In [1]: import numpy as np

In [2]: from numpy import linalg as LA

In [3]: np.set_printoptions(suppress=True, linewidth=120)

In [4]: rnd = lambda a: np.round(a, 2) + 0

In [5]: X = np.loadtxt("sample6.csv", delimiter=",")

In [6]: print(X)
[[30.44 30.7  28.85 20.43 -1.04 20.14 19.78 30.57 -0.86  8.83 30.44 28.35 21.78]
 [31.03 30.81 29.06 17.9   0.1  18.46 19.16 28.67  1.11  8.63 31.6  29.63 18.78]
 [31.86 30.74 29.37 20.82 -0.96 19.99 21.08 30.7  -0.31  9.18 29.41 29.98 19.59]
 [30.86 29.85 30.24 18.71 -0.92 19.64 20.59 30.73 -1.07  9.29 30.12 29.98 20.59]
 [29.12 30.99 28.82 19.27  0.94 20.15 19.72 30.72 -0.26 10.89 30.88 30.1  21.15]
 [29.52 29.39 28.69 19.58  1.35 21.3  19.31 29.87 -0.65 10.53 29.2  31.72 18.91]
 [30.02 29.95 29.65 19.52 -1.31 19.28 19.73 29.74  0.45  9.11 30.14 30.11 19.19]
 [29.71 29.84 29.83 19.4  -1.07 20.26 21.31 29.7  -0.33 11.27 29.89 28.96 18.63]
 [30.28 29.7  30.03 19.42 -2.89 18.76 20.23 30.1   0.3  10.58 29.13 29.13 18.79]
 [29.72 29.78 27.9  20.6  -1.75 20.78 18.88 30.78  0.16 10.07 30.69 29.69 19.37]
 [30.83 30.53 29.25 18.23  0.58 19.38 17.71 31.75 -0.78 10.98 31.62 28.81 19.99]
 [30.55 28.67 30.42 18.64 -0.75 18.65 21.69 30.86  2.63  8.9  30.44 28.82 21.3 ]
 [29.76 28.83 29.98 18.19 -2.06 19.76 20.18 28.9   1.    9.63 31.62 31.01 20.  ]
 [32.41 30.58 30.2  19.21  0.8  18.62 20.8  29.49  1.9   9.92 30.   28.95 19.02]
 [30.75 30.51 30.34 21.21  0.51 20.44 19.76 28.45  0.35  8.28 29.53 28.73 19.19]
 [30.08 28.74 30.19 18.69  0.66 19.2  22.43 29.82  0.53  9.69 29.94 30.47 20.75]
 [31.91 30.16 29.62 19.96 -1.5  19.06 20.18 31.74  1.16  9.95 32.14 29.31 18.74]
 [29.66 30.81 31.6  18.89  0.58 20.86 18.39 28.83 -0.24 10.76 30.87 30.09 20.54]
 [30.19 31.12 28.89 20.31 -0.89 19.49 20.37 31.58 -0.05  9.93 28.78 29.72 19.55]
 [30.74 30.78 29.63 17.96 -0.93 19.79 18.56 29.45 -0.05  9.04 29.38 30.39 18.87]
 [30.53 29.87 29.12 19.89  0.06 20.05 20.58 29.29  0.15  9.98 28.24 31.53 19.78]
 [30.31 30.11 29.81 19.37 -0.36 17.32 20.05 30.25  0.5   9.81 30.44 28.98 20.69]
 [31.3  28.79 30.56 21.65 -2.92 20.7  18.25 29.61  1.66 11.24 28.69 30.51 20.69]
 [29.51 28.93 28.56 20.26  1.34 21.19 19.79 31.    2.01  9.47 30.81 31.81 21.29]
 [30.76 28.47 28.96 20.8   0.19 18.73 19.95 29.15  1.28  9.84 30.03 30.77 19.32]
 [31.9  29.89 31.44 19.62  0.98 21.37 21.24 29.81  0.42  9.95 30.03 29.68 20.37]
 [31.37 30.66 30.47 19.99  1.13 18.85 19.96 29.82  1.66 12.43 29.56 31.05 19.67]
 [30.42 28.63 29.29 19.55  1.3  20.58 23.03 31.36 -0.36 10.95 29.64 29.17 19.8 ]
 [29.33 31.11 30.33 18.92 -0.75 19.81 18.1  31.33 -1.18 10.87 29.81 30.49 21.14]
 [28.54 30.55 31.83 20.08 -1.37 19.26 19.73 27.76 -0.81 11.31 29.34 31.05 19.75]
 [29.01 29.76 29.1  20.88  0.53 19.12 19.92 30.    0.32 11.28 30.18 29.27 20.41]
 [31.22 29.87 30.13 20.05  0.36 18.26 20.36 30.06 -1.05 10.3  30.56 29.03 19.89]
 [30.24 30.46 31.11 20.55  0.06 19.45 19.56 29.11  1.13 10.   29.05 31.28 21.3 ]
 [31.32 29.81 32.12 16.95 -0.16 19.18 19.33 31.24 -1.03  9.45 30.17 30.11 20.24]
 [30.96 30.31 29.79 18.97 -1.79 19.32 19.63 31.96  0.32  9.26 29.71 30.87 20.21]
 [29.65 30.99 29.4  21.11 -0.81 18.87 19.1  30.48  0.12 11.4  31.35 29.67 21.58]
 [29.8  30.08 30.32 20.61  1.17 21.47 19.85 29.88  2.15  8.09 31.29 28.66 21.27]
 [29.01 30.93 30.38 19.88  1.69 20.03 19.34 30.99 -0.76 10.92 29.99 29.55 20.41]
 [31.8  28.58 29.19 19.66  0.26 21.62 18.93 28.55  1.72  9.59 31.66 28.72 19.22]
 [28.69 28.51 27.59 19.23  0.68 19.58 21.84 30.56 -0.22  9.92 28.23 29.19 21.01]
 [30.14 29.93 30.8  17.61 -0.84 19.74 20.38 29.36  0.5  10.4  29.8  29.99 21.1 ]
 [30.62 30.03 29.48 18.99  0.3  20.25 18.5  28.79 -0.55 11.75 29.45 32.59 20.09]
 [29.96 29.55 31.31 21.57  0.03 17.25 19.67 29.86  1.03  9.66 29.43 29.13 18.21]
 [29.5  28.93 30.18 19.37  0.01 19.84 20.78 28.5   0.7   7.63 30.14 30.61 20.57]
 [28.88 32.13 30.   22.86 -0.89 19.94 20.25 30.53  0.11 10.45 27.94 30.45 20.34]]

In [7]: C2 = np.cov(X, rowvar=False)

In [8]: print(np.argwhere(np.triu(np.abs(np.corrcoef(X.T)) > 0.8, 1)))
[]

In [9]: print(rnd(np.corrcoef(X[:, 5], X[:, 6])[0, 1]))
-0.11

In [10]: print(C2.shape)
(13, 13)

In [11]: print(rnd(np.polyfit(X[:, 5], X[:, 6], 1)))
[-0.12 22.25]
